$ python3 -q
>>> import numpy as np
>>> from numpy import linalg as LA
>>> np.set_printoptions(precision=3, suppress=True, linewidth=160)
>>> def rnd(a):
...     return np.round(a, 3) + 0
... 
>>> M = np.loadtxt("x.csv", delimiter=",")
>>> M
array([[-1., -1., -2., -1.,  0.,  2.,  2.],
       [ 0.,  0., -2.,  0.,  1., -2.,  2.],
       [ 0.,  0., -1., -1.,  0.,  1., -1.],
       [ 0.,  0.,  0.,  1., -2., -1.,  0.],
       [ 0.,  0.,  0.,  0.,  1.,  1., -1.],
       [ 0.,  0.,  0.,  0.,  0.,  1.,  0.],
       [ 0.,  0.,  0.,  0.,  0.,  0.,  0.]])
>>> # null space of dimension 1
>>> r0 = np.array([-2, -4, -5])
>>> np.cross(M[3, :3], M[4, :3])
array([0., 0., 0.])
>>> np.polyval(r0, M[3])
array([ -5.,  -5.,  -5., -11.,  -5.,  -3.,  -5.])
>>> np.convolve(M[3], r0)
array([ 0.,  0.,  0., -2.,  0.,  5., 14.,  5.,  0.])
>>> np.correlate(M[3], M[4], "full")
array([ 0.,  0.,  0., -1.,  3.,  0., -3., -1.,  0.,  0.,  0.,  0.,  0.])
>>> np.array([np.convolve(row, r0, "same") for row in M])
array([[  6.,  13.,  15.,  14.,   1., -12., -18.],
       [  0.,   4.,   8.,   8.,   0.,  -1.,   2.],
       [  0.,   2.,   6.,   9.,   3.,  -2.,  -1.],
       [  0.,   0.,  -2.,   0.,   5.,  14.,   5.],
       [  0.,   0.,   0.,  -2.,  -6.,  -7.,  -1.],
       [  0.,   0.,   0.,   0.,  -2.,  -4.,  -5.],
       [  0.,   0.,   0.,   0.,   0.,   0.,   0.]])
>>> t = np.radians(30)
>>> Rm = np.eye(7)
>>> Rm[3, 3] = Rm[1, 1] = np.cos(t)
>>> Rm[3, 1], Rm[1, 3] = -np.sin(t), np.sin(t)
>>> rnd(Rm)
array([[ 1.   ,  0.   ,  0.   ,  0.   ,  0.   ,  0.   ,  0.   ],
       [ 0.   ,  0.866,  0.   ,  0.5  ,  0.   ,  0.   ,  0.   ],
       [ 0.   ,  0.   ,  1.   ,  0.   ,  0.   ,  0.   ,  0.   ],
       [ 0.   , -0.5  ,  0.   ,  0.866,  0.   ,  0.   ,  0.   ],
       [ 0.   ,  0.   ,  0.   ,  0.   ,  1.   ,  0.   ,  0.   ],
       [ 0.   ,  0.   ,  0.   ,  0.   ,  0.   ,  1.   ,  0.   ],
       [ 0.   ,  0.   ,  0.   ,  0.   ,  0.   ,  0.   ,  1.   ]])
>>> M2 = M @ Rm.T
>>> rnd(LA.svd(M, compute_uv=False)), rnd(LA.svd(M2, compute_uv=False))
(array([4.343, 3.81 , 2.429, 1.464, 0.697, 0.31 , 0.   ]), array([4.343, 3.81 , 2.429, 1.464, 0.697, 0.31 , 0.   ]))
>>> rnd(np.abs(M2 - M).max(axis=0))
array([0.   , 0.5  , 0.   , 0.634, 0.   , 0.   , 0.   ])
>>> rnd(LA.det(Rm)), rnd(np.trace(Rm))
(np.float64(1.0), np.float64(6.732))
>>> C = np.array([[5, -3, -4, 0, 0],
...     [-2, -1, -4, -4, 1],
...     [-4, -1, 2, 3, -1],
...     [-1, 5, -5, -1, -4]])
>>> rng = np.random.default_rng(23207)
>>> X = rng.normal(size=(31, 4)) @ C + np.array([1, -3, -2, 1, 0])
>>> rnd(X)
array([[ -1.181,   2.926, -27.859, -18.171,  -2.329],
       [  1.195,  -0.241,  -2.869,  -2.63 ,   0.758],
       [ -3.805,   1.245,  -8.238,  -3.174,  -2.555],
       [  1.955,  -1.293, -18.177, -10.603,  -0.58 ],
       [  1.319,  -6.711,  -1.301,   2.16 ,   1.255],
       [ -8.99 , -11.735,   5.111,   6.128,   2.814],
       [  8.633,  -0.733, -10.238,  -0.083,  -3.337],
       [  0.551,  11.142,  -2.202,  -1.842,  -4.595],
       [ -2.177,  -2.698,  -3.481,   1.552,  -1.51 ],
       [  6.698, -12.419,   5.798,   2.273,   7.576],
       [ -0.13 ,   4.066,   0.391,  -2.855,   0.358],
       [  9.505,  -4.153,  -7.535,   1.768,  -1.677],
       [  7.187,  -8.546,  -2.834,  -0.942,   3.997],
       [ -2.256,   7.576,   0.373,  -0.625,  -2.894],
       [  3.53 ,  -3.856,  -6.332,  -6.045,   3.24 ],
       [ 12.356,  -9.857,   6.622,   8.163,   3.548],
       [  7.922,   3.039,  -7.824,   2.48 ,  -5.649],
       [ -4.066,  -1.705,  -6.478,  -0.582,  -2.143],
       [-10.286,   2.83 ,  -6.067,   0.031,  -5.019],
       [  1.303,  -4.823,   7.97 ,   4.403,   3.243],
       [ -3.082,  -5.007,  -1.19 ,   4.08 ,  -1.163],
       [ 15.58 ,  -2.688,  -3.371,   7.723,  -3.665],
       [ -0.692,  -8.587,  -0.476,   0.19 ,   3.556],
       [  1.281,  -6.761,  -5.29 ,  -4.892,   4.034],
       [ -0.815,  -9.002,   0.666,   5.095,   1.051],
       [  1.482,   9.259,  -6.884,  -4.854,  -3.86 ],
       [  4.26 , -13.319,  -6.616,  -0.42 ,   3.73 ],
       [ -3.684,   1.345,  -8.709,  -7.89 ,   0.277],
       [  9.297,  -8.109,  -4.81 ,   0.071,   2.44 ],
       [ -1.803,  -8.072,   2.328,   4.286,   1.833],
       [ -4.999,   7.016,  -6.965,  -6.299,  -2.621]])
>>> d = LA.norm(X[:, None] - X[None], axis=-1)
>>> np.unravel_index(d.round(6).argmax(), d.shape)
(np.int64(0), np.int64(15))
>>> LA.matrix_rank(d ** 2)
np.int64(6)
>>> d[6].round(6).argsort(kind="stable")[:4]
array([ 6, 11, 16, 28])
>>> d.shape
(31, 31)
>>> gram = np.cov(X, rowvar=False)
>>> np.argwhere(np.triu(np.abs(np.corrcoef(X.T)) > 0.8, 1))
array([[1, 4],
       [2, 3]])
>>> rnd(np.median(X, axis=0))
array([ 1.195, -2.698, -3.481, -0.083,  0.277])
>>> rnd(np.polyfit(X[:, 1], X[:, 0], 1))
array([-0.234,  0.885])
>>> gram.shape
(5, 5)
>>> np.argsort(-X.std(axis=0).round(6), kind="stable")
array([2, 1, 0, 3, 4])
>>> rnd(LA.svd(X, compute_uv=False))
array([53.619, 42.24 , 29.691, 17.983,  0.404])
>>> rnd(X.sum(axis=0))
array([  46.086,  -79.87 , -126.487,  -21.505,    0.114])
>>> rnd(LA.norm(X))
np.float64(76.579)
>>> x0 = np.array([2, 1, 0, -1, 1])
>>> rnd(X @ np.eye(5)[0])
array([ -1.181,   1.195,  -3.805,   1.955,   1.319,  -8.99 ,   8.633,   0.551,  -2.177,   6.698,  -0.13 ,   9.505,   7.187,  -2.256,   3.53 ,  12.356,   7.922,
        -4.066, -10.286,   1.303,  -3.082,  15.58 ,  -0.692,   1.281,  -0.815,   1.482,   4.26 ,  -3.684,   9.297,  -1.803,  -4.999])
>>> np.sign((X @ x0).round(6))
array([ 1.,  1., -1.,  1., -1., -1.,  1.,  1., -1.,  1.,  1.,  1.,  1.,  1.,  1.,  1.,  1., -1., -1., -1., -1.,  1., -1.,  1., -1.,  1., -1.,  1.,  1., -1.,
        1.])
>>> (X @ x0).argmax()
np.int64(21)
